% python3 -q
>>> import numpy as np
>>> import numpy.linalg as la
>>> np.set_printoptions(precision=1, suppress=True, linewidth=100, legacy="1.25")
>>> tidy = lambda a: np.round(a, 1) + 0
>>> A = np.load("x.npy")
>>> print(tidy(A))
[[ -1.6   1.   -0.8   6.6   2.7  -1.2  -0.3   1.9  -4. ]
 [  0.   -5.2   2.  -10.8  -2.8   2.5  -0.1   2.2   8.1]
 [ -1.6   0.   -0.3   6.2   3.2  -0.9   0.9   2.8  -5.9]
 [  1.5   2.    2.7  -3.    0.8  -1.1   3.5   0.4   2.6]
 [ -0.7  -1.7  -0.2  -1.4  -0.6   0.7  -1.1   0.9   1.7]
 [  0.5  -0.3   0.6  -1.4   0.    0.1   1.1   0.1  -0.3]]
>>> print(tidy(la.norm(A[2] - A[0])))
2.8
>>> print(tidy(la.norm(A, axis=0)))
[ 2.9  5.9  3.6 14.5  5.1  3.2  3.9  4.2 11.2]
>>> print(tidy(la.norm(A[2], 1)), tidy(la.norm(A[2], np.inf)))
21.8 6.2
>>> print(tidy(la.norm(A) ** 2 / la.norm(A, 2) ** 2))
1.2
>>> print(la.norm(A, axis=1).argmax())
1
>>> print(tidy(A @ la.pinv(A) @ A))
[[ -1.6   1.   -0.8   6.6   2.7  -1.2  -0.3   1.9  -4. ]
 [  0.   -5.2   2.  -10.8  -2.8   2.5  -0.1   2.2   8.1]
 [ -1.6   0.   -0.3   6.2   3.2  -0.9   0.9   2.9  -5.9]
 [  1.5   2.    2.7  -3.    0.8  -1.1   3.5   0.4   2.6]
 [ -0.7  -1.7  -0.2  -1.4  -0.6   0.7  -1.1   0.9   1.7]
 [  0.5  -0.3   0.6  -1.4   0.    0.1   1.1   0.1  -0.3]]
>>> print(np.unique(A.round(6), axis=0).shape)
(6, 9)
>>> print(la.lstsq(A[:-1].T, A[-1])[2])
4
